>>> import numpy as np
>>> import numpy.linalg as la
>>> np.set_printoptions(precision=1, suppress=True, linewidth=120, floatmode="fixed")
>>> tidy = lambda a: np.round(a, 1) + 0
>>> F = np.load("data.npy")
>>> print(F)
[[10  4  3  2  5  3  5  4  5  3  5  2  1]
 [20  0  3  4  4  3  0  0  2  3  2  4  0]
 [ 0  1  5  1  5  5  2  2  5  1  2  0  1]
 [ 0  1  2  1  2  3  5  0  3  5  5  0  0]
 [ 5  2  4  2  2  3  0  5  4  0  3  1  4]
 [25  5  4  5  4  1  4  2  4  3  3  5  1]
 [15  0  2  4  1  2  0  5  5  1  4  3  4]
 [ 5  5  2  1  2  0  1  3  0  3  5  1  4]
 [25  0  0  1  2  2  1  2  0  5  4  5  4]
 [20  5  2  4  3  3  4  4  1  3  5  4  4]]
>>> r0 = np.array([3, 2])
>>> print(np.convolve(F[2], r0))
[ 0  3 17 13 17 25 16 10 19 13  8  4  3  2]
>>> B = F / np.sqrt((F ** 2).mean(axis=1, keepdims=True))
>>> print(tidy(la.norm(B, axis=1)))
[3.6 3.6 3.6 3.6 3.6 3.6 3.6 3.6 3.6 3.6]
>>> print(tidy(B[3]))
[0.0 0.4 0.7 0.4 0.7 1.1 1.8 0.0 1.1 1.8 1.8 0.0 0.0]
>>> print(la.matrix_rank(F - F.mean(axis=1, keepdims=True)))
10
>>> print(la.matrix_rank(B) == la.matrix_rank(F))
True
>>> vec = np.array([1, -3, 3, -1, -4, 2, 1, -4, 4, 3, 0, -2, -1])
>>> h = np.maximum(F @ vec, 0)
>>> print(F * (h > 1e-9)[:, None])
[[10  4  3  2  5  3  5  4  5  3  5  2  1]
 [20  0  3  4  4  3  0  0  2  3  2  4  0]
 [ 0  1  5  1  5  5  2  2  5  1  2  0  1]
 [ 0  1  2  1  2  3  5  0  3  5  5  0  0]
 [ 0  0  0  0  0  0  0  0  0  0  0  0  0]
 [25  5  4  5  4  1  4  2  4  3  3  5  1]
 [15  0  2  4  1  2  0  5  5  1  4  3  4]
 [ 0  0  0  0  0  0  0  0  0  0  0  0  0]
 [25  0  0  1  2  2  1  2  0  5  4  5  4]
 [ 0  0  0  0  0  0  0  0  0  0  0  0  0]]
>>> print(F.T @ h)
[1345  130  305  272  355  326  280  154  351  380  397  269  130]
>>> print(np.maximum(F @ vec, 0) - np.maximum(-F @ vec, 0))
[  4  24  17  32  -3  13  10 -21  14 -10]
>>> print(np.maximum(F @ (3 * vec), 0))
[12 72 51 96  0 39 30  0 42  0]
>>> print(tidy(np.tanh(F @ vec)))
[ 1.0  1.0  1.0  1.0 -1.0  1.0  1.0 -1.0  1.0 -1.0]
>>> print(h)
[ 4 24 17 32  0 13 10  0 14  0]
>>> B = F / la.norm(F, axis=1, keepdims=True)
>>> G = B @ B.T
>>> print((G - 2 * np.eye(10)).round(6).argmax(axis=1))
[9 5 4 2 6 9 9 0 1 5]
>>> print(tidy(la.norm(B, axis=1)))
[1.0 1.0 1.0 1.0 1.0 1.0 1.0 1.0 1.0 1.0]
>>> print(tidy(G))
[[1.0 0.8 0.7 0.7 0.8 0.9 0.8 0.8 0.8 0.9]
 [0.8 1.0 0.3 0.3 0.6 1.0 0.9 0.6 1.0 0.9]
 [0.7 0.3 1.0 0.7 0.7 0.3 0.4 0.4 0.2 0.3]
 [0.7 0.3 0.7 1.0 0.5 0.3 0.3 0.5 0.2 0.4]
 [0.8 0.6 0.7 0.5 1.0 0.7 0.8 0.8 0.6 0.7]
 [0.9 1.0 0.3 0.3 0.7 1.0 0.9 0.7 0.9 1.0]
 [0.8 0.9 0.4 0.3 0.8 0.9 1.0 0.7 0.9 0.9]
 [0.8 0.6 0.4 0.5 0.8 0.7 0.7 1.0 0.7 0.8]
 [0.8 1.0 0.2 0.2 0.6 0.9 0.9 0.7 1.0 0.9]
 [0.9 0.9 0.3 0.4 0.7 1.0 0.9 0.8 0.9 1.0]]
>>> print(tidy(np.degrees(np.arccos(np.clip(G[3, 9], -1, 1)))))
67.8
>>> mat = np.load("sample19.npy")
>>> print(mat)
[[1 0 0 0]
 [0 1 0 0]
 [1 2 1 0]
 [2 2 0 1]]
>>> rng = np.random.default_rng(7822)
>>> B = mat + rng.integers(-2, 3, (4, 1)) @ rng.integers(-2, 3, (1, 4))
>>> print(B)
[[-1 -2  1 -2]
 [ 4  5 -2  4]
 [ 3  4  0  2]
 [ 2  2  0  1]]
>>> print(B - mat)
[[-2 -2  1 -2]
 [ 4  4 -2  4]
 [ 2  2 -1  2]
 [ 0  0  0  0]]
>>> print(np.abs(B - mat).sum(axis=1))
[ 7 14  7  0]
>>> J = np.array([[-1, -2, 0, 0], [2, 3, 0, 0], [0, 0, -1, -2], [0, 0, 2, 3]])
>>> B = J[0, 0] * J[1:] - np.outer(J[1:, 0], J[0])
>>> print(B)
[[ 0  1  0  0]
 [ 0  0  1  2]
 [ 0  0 -2 -3]]
>>> print(J[:, 0] / J[0, 0])
[ 1.0 -2.0 -0.0 -0.0]
>>> print(np.flatnonzero(~B.round(6).any(axis=1)))
[]
>>> print(la.matrix_rank(B), la.matrix_rank(J))
3 4
>>> def softmax(z):
...     e = np.exp(z - z.max(axis=-1, keepdims=True))
...     return e / e.sum(axis=-1, keepdims=True)
... 
>>> print(tidy(softmax(B).sum(axis=1)))
[1.0 1.0 1.0]
>>> scores = B @ B.T / np.sqrt(4)
>>> print(tidy(softmax(scores)[1] @ B))
[0.0 0.1 0.9 1.8]
>>> print(tidy(softmax(scores + np.triu(np.full(scores.shape, -np.inf), 1))))
[[1.0 0.0 0.0]
 [0.1 0.9 0.0]
 [0.0 0.0 1.0]]
>>> U, sv, Vh = la.svd(J)
>>> print(tidy(sv))
[4.2 4.2 0.2 0.2]
>>> B = U[:, :2] @ np.diag(sv[:2]) @ Vh[:2]
>>> print(la.matrix_rank(J, rtol=0.05))
4
>>> lab = rng.permutation(4)
>>> print(lab)
[3 1 0 2]
>>> B = J[lab][:, lab]
>>> print(tidy(np.sort(np.abs(la.eigvals(B)))))
[1.0 1.0 1.0 1.0]
>>> print(np.trace(B))
4
>>> print(tidy(la.det(B)), tidy(la.det(J[lab])))
1.0 1.0
>>> arr = np.loadtxt("layer18.csv", delimiter=",")
>>> print(arr)
[[1.0 2.0 1.0 1.0 0.0 3.0 3.0 2.0 0.0 3.0 3.0]
 [2.0 1.0 2.0 1.0 1.0 0.0 3.0 3.0 2.0 0.0 3.0]
 [1.0 2.0 1.0 2.0 1.0 1.0 0.0 3.0 3.0 2.0 0.0]
 [1.0 1.0 2.0 1.0 2.0 1.0 1.0 0.0 3.0 3.0 2.0]
 [0.0 1.0 1.0 2.0 1.0 2.0 1.0 1.0 0.0 3.0 3.0]
 [3.0 0.0 1.0 1.0 2.0 1.0 2.0 1.0 1.0 0.0 3.0]
 [3.0 3.0 0.0 1.0 1.0 2.0 1.0 2.0 1.0 1.0 0.0]
 [2.0 3.0 3.0 0.0 1.0 1.0 2.0 1.0 2.0 1.0 1.0]
 [0.0 2.0 3.0 3.0 0.0 1.0 1.0 2.0 1.0 2.0 1.0]
 [3.0 0.0 2.0 3.0 3.0 0.0 1.0 1.0 2.0 1.0 2.0]
 [3.0 3.0 0.0 2.0 3.0 3.0 0.0 1.0 1.0 2.0 1.0]]
>>> # equal to its transpose
>>> evals, evecs = la.eigh(arr)
>>> vec = np.array([3, 3, 1, 2, 1, 3, 0, 3, 2, 2, 0])
>>> print(tidy(vec @ arr @ vec / (vec @ vec)), tidy(evals[0]), tidy(evals[-1]))
11.4 -5.7 16.9
>>> print(tidy(la.eigvalsh(arr[1:, 1:])))
[-5.6 -3.3 -3.3 -2.2  0.2  0.5  0.5  3.6  4.5 15.0]
>>> X = np.load("dump.npy")
>>> print(X)
[[-2.0  1.0  2.0  3.0  0.0  1.0 -2.0  1.0  1.0  1.0  0.0]
 [ 2.0  1.0  5.0  5.0  0.0 -1.0  1.0  0.0  2.0  0.0  0.0]
 [ 1.0  4.0  4.0  3.0 -1.0 -5.0  2.0  0.0  2.0  2.0  1.0]
 [ 1.0 -4.0 -1.0 -1.0  5.0 -2.0 -2.0  0.0  1.0  0.0  0.0]
 [ 3.0  5.0  4.0  1.0 -2.0 -1.0 -2.0  0.0  1.0  2.0  2.0]
 [ 3.0 -5.0  2.0  5.0  5.0 -5.0 -5.0  2.0  2.0  2.0  1.0]
 [-5.0 -4.0 -2.0  1.0  0.0  2.0  4.0  2.0  1.0  2.0  2.0]
 [ 0.0  0.0  0.0  0.0  0.0  0.0  0.0  1.0  3.0  0.0  3.0]
 [ 0.0  0.0  0.0  0.0  0.0  0.0  0.0  0.0  3.0  0.0  3.0]
 [ 0.0  0.0  0.0  0.0  0.0  0.0  0.0  3.0  2.0  1.0  2.0]
 [ 0.0  0.0  0.0  0.0  0.0  0.0  0.0  0.0  2.0  3.0  0.0]]
>>> B = X + rng.integers(-2, 3, (11, 10)) @ rng.integers(-2, 3, (10, 11))
>>> print(B)
[[ -2.0   1.0   3.0   0.0  -2.0   8.0  13.0  -5.0   7.0  -8.0   4.0]
 [  4.0   3.0  -2.0   7.0  -9.0  -3.0   0.0   0.0   1.0  -2.0  -2.0]
 [ -1.0   9.0   6.0   7.0  -5.0 -16.0   3.0  -9.0  10.0   4.0   9.0]
 [  3.0  -1.0   2.0   0.0   6.0   1.0   2.0   0.0   5.0  -1.0   4.0]
 [  2.0  18.0   8.0   8.0   0.0  -5.0  -2.0   8.0   5.0   4.0   8.0]
 [  1.0  -4.0   1.0  12.0   8.0  -8.0   6.0  -8.0  11.0  -3.0   7.0]
 [ -2.0   1.0   7.0  -2.0   1.0   3.0  15.0   1.0   0.0   5.0  -1.0]
 [  6.0   8.0  -2.0  -8.0   4.0   0.0   4.0   5.0   7.0   0.0  -3.0]
 [ -8.0  -9.0  11.0   5.0   8.0  -2.0  -1.0   1.0 -11.0   9.0   0.0]
 [ -1.0  -8.0  11.0  -2.0   7.0   3.0   6.0   2.0  -3.0   7.0   4.0]
 [ -2.0  -1.0  -6.0  12.0  -5.0  -3.0 -12.0   4.0   5.0   2.0  10.0]]
>>> print(tidy(la.svd(B - X, compute_uv=False)))
[35.3 32.9 26.7 21.6 14.3 10.1  9.0  4.7  2.7  0.6  0.0]
>>> lab = rng.permutation(11)
>>> print(lab)
[ 6  9  4 10  7  8  3  5  0  2  1]
>>> B = X[lab][:, lab]
>>> print(tidy(np.sort(np.abs(la.eigvals(B)))))
[0.5 1.3 1.3 1.4 1.4 4.0 6.2 6.6 6.6 7.2 7.2]
>>> print(np.allclose(B, X))
False
>>> print(B)
[[ 4.0  2.0  0.0  2.0  2.0  1.0  1.0  2.0 -5.0 -2.0 -4.0]
 [ 0.0  1.0  0.0  2.0  3.0  2.0  0.0  0.0  0.0  0.0  0.0]
 [-2.0  2.0 -2.0  2.0  0.0  1.0  1.0 -1.0  3.0  4.0  5.0]
 [ 0.0  3.0  0.0  0.0  0.0  2.0  0.0  0.0  0.0  0.0  0.0]
 [ 0.0  0.0  0.0  3.0  1.0  3.0  0.0  0.0  0.0  0.0  0.0]
 [ 0.0  0.0  0.0  3.0  0.0  3.0  0.0  0.0  0.0  0.0  0.0]
 [-2.0  0.0  5.0  0.0  0.0  1.0 -1.0 -2.0  1.0 -1.0 -4.0]
 [-5.0  2.0  5.0  1.0  2.0  2.0  5.0 -5.0  3.0  2.0 -5.0]
 [-2.0  1.0  0.0  0.0  1.0  1.0  3.0  1.0 -2.0  2.0  1.0]
 [ 2.0  2.0 -1.0  1.0  0.0  2.0  3.0 -5.0  1.0  4.0  4.0]
 [ 1.0  0.0  0.0  0.0  0.0  2.0  5.0 -1.0  2.0  5.0  1.0]]
>>> print(np.diag(B))
[ 4.0  1.0 -2.0  0.0  1.0  3.0 -1.0 -5.0 -2.0  4.0  1.0]
